$ ipython --no-banner

In [1]: import numpy as np

In [2]: np.set_printoptions(precision=1, suppress=True, linewidth=140)

In [3]: rd = lambda a: np.round(a, 1) + 0

In [4]: K = np.load("m.npy")

In [5]: K
Out[5]: 
array([[  8, -12, -12,  -8,  -4],
       [ -4,   6,   6,   4,   2],
       [-10,  15,  15,  10,   5],
       [-10,  15,  15,  10,   5],
       [ -2,   3,   3,   2,   1],
       [ -4,   6,   6,   4,   2],
       [ 10, -15, -15, -10,  -5]])

In [6]: # row 3 repeats row 2

In [7]: r = np.linalg.matrix_rank(K)

In [8]: r
Out[8]: np.int64(1)

In [9]: ns = np.linalg.svd(K)[2][r:].T

In [10]: rd(ns @ ns.T)
Out[10]: 
array([[ 0.9,  0.2,  0.2,  0.1,  0.1],
       [ 0.2,  0.7, -0.3, -0.2, -0.1],
       [ 0.2, -0.3,  0.7, -0.2, -0.1],
       [ 0.1, -0.2, -0.2,  0.9, -0.1],
       [ 0.1, -0.1, -0.1, -0.1,  1. ]])

In [11]: np.linalg.matrix_rank(K.T @ K), np.linalg.matrix_rank(K @ K.T)
Out[11]: (np.int64(1), np.int64(1))

In [12]: [int(np.linalg.matrix_rank(np.delete(K, i, axis=0))) for i in range(7)]
Out[12]: [1, 1, 1, 1, 1, 1, 1]

In [13]: m1 = np.loadtxt("out16.csv", delimiter=",")

In [14]: m1
Out[14]: 
array([[ 49.4,  62.2,  20. ,  60.1,  40.7, -80.7,  81.6, -39.5,   1.2, -89.4],
       [ 50.5,  59. ,  19.7,  59.6,  39.7, -78.3,  81. , -40.7,  -0.4, -90.1],
       [ 48.8,  58.3,  20.4,  58.3,  39.2, -80.4,  80.4, -39.4,   1.4, -89.4],
       [ 47.8,  59.7,  20.2,  59.5,  41.3, -79.8,  78.2, -38.8,  -0.6, -90.1],
       [ 48.9,  59. ,  21.2,  58.6,  39.4, -78.9,  78.8, -39.8,  -0.4, -89.3],
       [ 48.9,  58.8,  17.7,  59.1,  39.1, -79. ,  79.9, -39.6,   0.4, -91.1],
       [ 50.1,  60.8,  19.4,  62.2,  39.6, -79.9,  80.4, -40.4,   1.2, -91.5],
       [ 49.7,  61.5,  19.8,  60.4,  40.4, -79.1,  80.2, -39.6,   1.5, -90.4],
       [ 50.4,  59.3,  19. ,  60. ,  41. , -79.9,  79.7, -39.5,   0.3, -89.3],
       [ 48.7,  59.3,  21.4,  60.2,  40.1, -79.5,  79.8, -40.3,  -0.4, -90.7],
       [ 48.5,  59.1,  20.1,  60.5,  40.9, -79. ,  80.4, -40.2,   0.5, -88.2],
       [ 47.4,  59.1,  19.6,  59.6,  38.2, -80.1,  81. , -39.9,  -0.6, -90.5],
       [ 50.1,  59.3,  20.7,  61.1,  39.4, -78.9,  79.7, -40.3,   0.4, -88.6],
       [ 51.5,  59. ,  19.2,  59.7,  41.4, -80.7,  79.8, -38.9,  -0.3, -89.2],
       [ 50. ,  58.3,  19.2,  61.5,  37.9, -81. ,  80.5, -41.4,  -1.1, -90. ],
       [ 50.1,  60.5,  19.4,  60.9,  38.7, -80. ,  80.7, -40.2,  -1.1, -90.1],
       [ 51.3,  60. ,  20.6,  59.5,  41.7, -78.8,  79.9, -39.6,  -1.8, -90.5],
       [ 50.3,  59. ,  18.3,  60.7,  38.9, -82.8,  81. , -40.5,   0.3, -89. ],
       [ 50.9,  60.3,  19.9,  61.2,  41.3, -79.8,  79.6, -39.1,   0. , -89.2],
       [ 49.1,  59.5,  19.7,  59.8,  39.9, -80.3,  79.7, -41.1,   0. , -91.4],
       [ 51. ,  59.9,  20.9,  60.2,  40.1, -79.3,  80.3, -39.6,   0.1, -89.3],
       [ 52.1,  60.2,  20.6,  60. ,  41.4, -79.5,  79.6, -38.1,  -1.3, -91.1],
       [ 50.4,  59.4,  19.6,  60.2,  43. , -80.8,  80.4, -39.7,   0.9, -90.3],
       [ 51.9,  60.6,  17.4,  60.8,  39.8, -78.5,  79.7, -38.3,   1.1, -89.7],
       [ 49.8,  59.8,  18.9,  60.6,  39.9, -80.6,  81.6, -40.1,  -0.5, -90.6],
       [ 49.2,  61.2,  20.4,  60.3,  41.5, -80.5,  79. , -39.3,   0.3, -90.8],
       [ 50.6,  58.7,  20. ,  59.9,  40.1, -82.2,  79.9, -38.6,  -1.1, -89.5],
       [ 47.1,  61.3,  20.4,  58. ,  41.6, -80.2,  80.4, -39.1,  -0.3, -91.4],
       [ 51. ,  58.8,  18.8,  60.1,  40. , -79.7,  82.7, -40.5,   1. , -89.9],
       [ 50.1,  61.1,  20. ,  61.4,  40.1, -78.3,  80.8, -40.3,   0. , -90.9],
       [ 51.4,  60.7,  21. ,  60. ,  39.6, -81.1,  81. , -41. ,   2.5, -88.4],
       [ 50. ,  60.2,  22.5,  60.4,  38.8, -80.6,  79.8, -40.3,   1.1, -90.7],
       [ 50.7,  60. ,  19.6,  59.4,  40. , -79.2,  79.7, -41.2,   0.4, -90.9],
       [ 50. ,  59.8,  21. ,  61.2,  40.2, -80.4,  80.8, -39.3,  -1.4, -90.4],
       [ 50.1,  60.8,  20.6,  59.1,  41.1, -80.6,  79.6, -40.3,   0.7, -90.6]])

In [15]: np.linalg.matrix_rank(m1, rtol=0.1)
Out[15]: np.int64(1)

In [16]: rd(np.abs(np.linalg.svd(m1)[2][-1]))
Out[16]: array([0.1, 0.5, 0.2, 0.3, 0. , 0.1, 0.2, 0.6, 0.4, 0.3])

In [17]: round(np.log10(np.linalg.cond(m1)))
Out[17]: 3
